% python3 -q
>>> import numpy as np
>>> np.set_printoptions(precision=2, suppress=True, linewidth=160, floatmode="fixed")
>>> tidy = lambda a: np.round(a, 2) + 0
>>> Y = np.array([[0], [2], [2]])
>>> cent = np.array([[4, 3, 5]])
>>> M = Y @ cent
>>> M
array([[ 0,  0,  0],
       [ 8,  6, 10],
       [ 8,  6, 10]])
>>> U, s, Vh = np.linalg.svd(M, full_matrices=False)
>>> np.abs(U[:, 0]).round(6).argmax()
np.int64(1)
>>> print(U.shape, s.shape, Vh.shape)
(3, 3) (3,) (3, 3)
>>> tidy(U.T @ U)
array([[1.00, 0.00, 0.00],
       [0.00, 1.00, 0.00],
       [0.00, 0.00, 1.00]])
>>> np.sqrt((s ** 2).sum()), tidy(np.linalg.norm(M))
(np.float64(20.0), np.float64(20.0))
>>> np.allclose(U * s @ Vh, M)
True
>>> tidy(np.abs(Vh[0]))
array([0.57, 0.42, 0.71])
>>> tidy(Vh @ Vh.T)
array([[1.00, 0.00, 0.00],
       [0.00, 1.00, 0.00],
       [0.00, 0.00, 1.00]])
>>> rng = np.random.default_rng(84)
>>> labels = rng.permutation(3)
>>> labels
array([0, 1, 2])
>>> Y = M[labels][:, labels]
>>> Y
array([[ 0,  0,  0],
       [ 8,  6, 10],
       [ 8,  6, 10]])
>>> print(np.einsum("ij,ji->", Y, Y))
256
>>> np.einsum("ii->", Y)
np.int64(16)
>>> tidy(np.linalg.eigvals(Y))
array([16.00,  0.00,  0.00])
>>> np.kron(np.eye(2, dtype=int), Y)
array([[ 0,  0,  0,  0,  0,  0],
       [ 8,  6, 10,  0,  0,  0],
       [ 8,  6, 10,  0,  0,  0],
       [ 0,  0,  0,  0,  0,  0],
       [ 0,  0,  0,  8,  6, 10],
       [ 0,  0,  0,  8,  6, 10]])
>>> tidy(np.linalg.det(Y.T))
np.float64(0.0)
>>> hat = np.triu(np.array([[2, -2, -2], [1, 0, -1], [-2, 1, -2]]), 1) + np.eye(3)
>>> Y = hat @ M @ np.linalg.inv(hat)
>>> print(np.trace(Y), np.trace(M))
16.0 16
>>> tidy(np.linalg.det(Y))
np.float64(0.0)
>>> np.linalg.matrix_rank(Y)
np.int64(1)
>>> np.poly(Y)
array([  1.00, -16.00,   0.00,   0.00])
>>> Y
array([[ -32.00,  -88.00, -192.00],
       [   0.00,    0.00,    0.00],
       [   8.00,   22.00,   48.00]])
>>> rk = np.linalg.matrix_rank(M)
>>> rk
np.int64(1)
>>> null = np.linalg.svd(M)[2][rk:].T
>>> print([int(np.linalg.matrix_rank(np.delete(M, i, axis=0))) for i in range(3)])
[1, 1, 1]
>>> [int(np.linalg.matrix_rank(M[:i])) for i in range(1, len(M) + 1)]
[0, 1, 1]
>>> np.allclose(M @ null, 0)
True
>>> O, _ = np.linalg.qr(np.array([[-1.2, -1.3, -1.8], [-0.5, 0.4, -0.3], [-0.3, -0.5, 0.3]]))
>>> feats = -2 * O
>>> tidy(feats)
array([[ 1.80, -0.62,  0.61],
       [ 0.75,  1.82, -0.35],
       [ 0.45, -0.54, -1.87]])
>>> gram = feats.T @ feats
>>> tidy(gram)
array([[4.00, 0.00, 0.00],
       [0.00, 4.00, 0.00],
       [0.00, 0.00, 4.00]])
>>> (feats @ feats.T).shape
(3, 3)
>>> print(np.linalg.matrix_rank(gram))
3
>>> tidy(np.linalg.svd(feats, compute_uv=False) ** 2)
array([4.00, 4.00, 4.00])
>>> tidy(np.linalg.norm(feats))
np.float64(3.46)
>>> np.count_nonzero(feats)
np.int64(9)
>>> np.unravel_index(np.abs(feats).argmax(), feats.shape)
(np.int64(2), np.int64(2))
>>> np.linalg.matrix_rank(feats)
np.int64(3)
>>> print(tidy(feats - feats[0]))
[[ 0.00  0.00  0.00]
 [-1.05  2.44 -0.96]
 [-1.35  0.08 -2.48]]
>>> tidy(np.einsum("ij,ji->", feats, feats))
np.float64(10.05)
>>> tidy(np.linalg.eigvals(feats))
array([ 1.87+0.70j,  1.87-0.70j, -2.00+0.00j])
>>> tidy(np.poly(feats))
array([ 1.00, -1.75, -3.50,  8.00])
>>> print(tidy(np.linalg.det(2 * feats)), tidy(np.linalg.det(feats)))
-64.0 -8.0
>>> print(tidy(np.linalg.det(feats[::-1])))
8.0
>>> tidy(np.linalg.eigvals(feats).sum().real)
np.float64(1.75)
>>> tidy(np.einsum("ii->", feats))
np.float64(1.75)
>>> F = 0.9 ** np.abs(np.subtract.outer(np.arange(4), np.arange(4)))
>>> tidy(F)
array([[1.00, 0.90, 0.81, 0.73],
       [0.90, 1.00, 0.90, 0.81],
       [0.81, 0.90, 1.00, 0.90],
       [0.73, 0.81, 0.90, 1.00]])
>>> U, s, Vh = np.linalg.svd(F)
>>> print(tidy(s))
[3.53 0.31 0.10 0.06]
>>> np.argmax(s[:-1] / (s[1:] + 1e-6)) + 1
np.int64(1)
>>> Y = U[:, :1] @ np.diag(s[:1]) @ Vh[:1]
>>> tidy(np.abs(F - Y).max())
np.float64(0.16)
>>> tidy(np.linalg.norm(F - Y) / np.linalg.norm(F))
np.float64(0.09)
>>> ev, vecs = np.linalg.eig(F)
>>> tidy(F @ vecs[:, 0] - ev[0] * vecs[:, 0])
array([0.00, 0.00, 0.00, 0.00])
>>> print(tidy(np.sort(np.linalg.eigvals(F.T))))
[0.06 0.10 0.31 3.53]
>>> vec = np.array([4, 9, 4, 9])
>>> np.sign((F @ vec).round(6))
array([1.00, 1.00, 1.00, 1.00])
>>> print(tidy(F @ (2 * vec)))
[43.80 46.98 46.88 45.61]
>>> print(tidy(F @ vec))
[21.90 23.49 23.44 22.81]
>>> print((F @ vec).argmax())
1
>>> print(tidy((F * vec).sum(axis=1)))
[21.90 23.49 23.44 22.81]
>>> tidy(np.einsum("ij,j->i", F, vec))
array([21.90, 23.49, 23.44, 22.81])
>>> tidy(F * vec)
array([[4.00, 8.10, 3.24, 6.56],
       [3.60, 9.00, 3.60, 7.29],
       [3.24, 8.10, 4.00, 8.10],
       [2.92, 7.29, 3.60, 9.00]])
>>> np.linalg.norm(F @ vec) <= np.linalg.norm(F, 2) * np.linalg.norm(vec) + 1e-9
np.True_
>>> tidy(F.mean(axis=0))
array([0.86, 0.90, 0.90, 0.86])
>>> np.unravel_index(np.abs(F).argmax(), F.shape)
(np.int64(0), np.int64(0))
>>> tidy(F.sum(axis=1))
array([3.44, 3.61, 3.61, 3.44])
>>> np.count_nonzero(F)
np.int64(16)
>>> F.shape
(4, 4)
>>> np.abs(F).max()
np.float64(1.0)
>>> tidy(F - F[0])
array([[ 0.00,  0.00,  0.00,  0.00],
       [-0.10,  0.10,  0.09,  0.08],
       [-0.19,  0.00,  0.19,  0.17],
       [-0.27, -0.09,  0.09,  0.27]])
>>> Y = F / np.linalg.norm(F, axis=1, keepdims=True)
>>> gram = Y @ Y.T
>>> tidy(np.linalg.norm(Y, axis=1))
array([1.00, 1.00, 1.00, 1.00])
>>> print(tidy(gram))
[[1.00 1.00 0.98 0.97]
 [1.00 1.00 0.99 0.98]
 [0.98 0.99 1.00 1.00]
 [0.97 0.98 1.00 1.00]]
>>> tidy(np.degrees(np.arccos(np.clip(gram[1, 2], -1, 1))))
np.float64(6.03)
>>> X = np.loadtxt("case11.csv", delimiter=",")
>>> tidy(X)
array([[0.29, 0.29, 0.29, 0.14],
       [0.14, 0.57, 0.00, 0.29],
       [0.00, 0.25, 0.50, 0.25],
       [0.22, 0.33, 0.22, 0.22]])
>>> tidy(np.linalg.norm(X) ** 2 / np.linalg.norm(X, 2) ** 2)
np.float64(1.22)
>>> tidy(np.linalg.norm(X[2], 1)), tidy(np.linalg.norm(X[2], np.inf))
(np.float64(1.0), np.float64(0.5))
>>> tidy(np.linalg.norm(X[2] - X[1]))
np.float64(0.61)
>>> tidy(np.linalg.norm(X, 1)), tidy(np.linalg.norm(X, np.inf))
(np.float64(1.44), np.float64(1.0))
>>> J = np.load("dump.npy")
>>> J
array([[1.00, 0.70, 0.49],
       [0.70, 1.00, 0.70],
       [0.49, 0.70, 1.00]])
>>> # equal to its transpose
>>> ev, vecs = np.linalg.eig(J)
>>> tidy(np.sort(np.linalg.eigvals(J.T)))
array([0.23, 0.51, 2.26])
>>> tidy(np.sort(np.linalg.eigvals(J @ J)))
array([0.05, 0.26, 5.13])
>>> tidy(np.prod(ev))
np.float64(0.26)
>>> tidy(ev)
array([2.26, 0.51, 0.23])
>>> U, s, Vh = np.linalg.svd(J, full_matrices=False)
>>> tidy(Vh @ Vh.T)
array([[1.00, 0.00, 0.00],
       [0.00, 1.00, 0.00],
       [0.00, 0.00, 1.00]])
>>> np.abs(U[:, 0]).round(6).argmax()
np.int64(1)
>>> tidy(s / s[0])
array([1.00, 0.23, 0.10])
>>> tidy(np.cumsum(s ** 2) / np.sum(s ** 2))
array([0.94, 0.99, 1.00])
>>> tidy(U.T @ J @ Vh.T)
array([[2.26, 0.00, 0.00],
       [0.00, 0.51, 0.00],
       [0.00, 0.00, 0.23]])
>>> vec = np.array([-5, -4, -1])
>>> rhs = J @ vec
>>> rhs
array([-8.29, -8.20, -6.25])
>>> tidy(np.linalg.solve(J, 5 * rhs))
array([-25.00, -20.00,  -5.00])
>>> print(tidy(np.linalg.solve(J, rhs + J[:, 2])))
[-5.00 -4.00  0.00]
>>> ev, vecs = np.linalg.eigh(F)
>>> print(tidy(ev))
[0.06 0.10 0.31 3.53]
>>> (ev > 1e-8).sum(), (ev < -1e-8).sum()
(np.int64(4), np.int64(0))
>>> print(tidy(np.linalg.eigvalsh(F + 4 * np.eye(4))))
[4.06 4.10 4.31 7.53]
>>> print(tidy(np.linalg.svd(F, compute_uv=False)))
[3.53 0.31 0.10 0.06]
>>> tidy(vecs @ np.diag(ev) @ vecs.T)
array([[1.00, 0.90, 0.81, 0.73],
       [0.90, 1.00, 0.90, 0.81],
       [0.81, 0.90, 1.00, 0.90],
       [0.73, 0.81, 0.90, 1.00]])
>>> O = J.astype(float).copy()
>>> for j in range(3):
...     O[:, j] -= O[:, :j] @ (O[:, :j].T @ O[:, j])
...     O[:, j] /= np.linalg.norm(O[:, j])
... 
>>> tidy(O)
array([[ 0.76, -0.65,  0.00],
       [ 0.53,  0.62, -0.57],
       [ 0.37,  0.44,  0.82]])
>>> tidy(O.T @ J)
array([[1.32, 1.33, 1.12],
       [0.00, 0.47, 0.55],
       [0.00, 0.00, 0.42]])
>>> Y = np.array([[0, 8, 3]])
>>> mat = Y.T @ Y
>>> print(mat)
[[ 0  0  0]
 [ 0 64 24]
 [ 0 24  9]]
>>> # rank 1
>>> Y = np.array([[-1, -1], [3, -4]])
>>> cent = np.kron(Y, mat)
>>> tidy(np.linalg.norm(cent, 2)), tidy(np.linalg.norm(Y, 2) * np.linalg.norm(mat, 2))
(np.float64(365.32), np.float64(365.32))
>>> cent
array([[   0,    0,    0,    0,    0,    0],
       [   0,  -64,  -24,    0,  -64,  -24],
       [   0,  -24,   -9,    0,  -24,   -9],
       [   0,    0,    0,    0,    0,    0],
       [   0,  192,   72,    0, -256,  -96],
       [   0,   72,   27,    0,  -96,  -36]])
>>> hat = np.triu(np.array([[3, 3, 0], [3, 1, 1], [3, 0, 1]]), 1) + np.eye(3)
>>> Y = hat @ mat @ np.linalg.inv(hat)
>>> np.linalg.matrix_rank(Y)
np.int64(1)
>>> hat @ mat - mat @ hat
array([[  0.00, 192.00,  72.00],
       [  0.00,  24.00, -55.00],
       [  0.00,   0.00, -24.00]])
>>> W0 = np.array([[2, 1, 1, 2], [5, 4, 4, 5], [5, 4, 4, 5], [3, 2, 2, 3]])
>>> print(W0)
[[2 1 1 2]
 [5 4 4 5]
 [5 4 4 5]
 [3 2 2 3]]
>>> # columns 1 and 2 are equal
>>> vec = np.array([1, 0, 3, 3])
>>> (W0 @ vec).argmax()
np.int64(1)
>>> np.linalg.norm(W0 @ vec) <= np.linalg.norm(W0, 2) * np.linalg.norm(vec) + 1e-9
np.True_
>>> (W0 * vec).sum(axis=1)
array([11, 32, 32, 18])
>>> np.sign((W0 @ vec).round(6))
array([1, 1, 1, 1])
>>> W0 @ np.eye(4)[0]
array([2.00, 5.00, 5.00, 3.00])
>>> W0 * vec
array([[ 2,  0,  3,  6],
       [ 5,  0, 12, 15],
       [ 5,  0, 12, 15],
       [ 3,  0,  6,  9]])
>>> W0.reshape(2, -1)
array([[2, 1, 1, 2, 5, 4, 4, 5],
       [5, 4, 4, 5, 3, 2, 2, 3]])
>>> blk = W0.reshape(4, 2, -1)
>>> blk[:, 0]
array([[2, 1],
       [5, 4],
       [5, 4],
       [3, 2]])
>>> np.einsum("ihd,ihd->ih", blk, blk)
array([[ 5,  5],
       [41, 41],
       [41, 41],
       [13, 13]])
>>> blk.shape
(4, 2, 2)
>>> np.swapaxes(blk, 1, 2)[1]
array([[5, 4],
       [4, 5]])
>>> rk = np.linalg.matrix_rank(W0)
>>> print(rk)
2
>>> null = np.linalg.svd(W0)[2][rk:].T
>>> [int(np.linalg.matrix_rank(np.delete(W0, i, axis=0))) for i in range(4)]
[2, 2, 2, 2]
>>> [int(np.linalg.matrix_rank(W0[:, :j + 1])) for j in range(4)]
[1, 2, 2, 2]
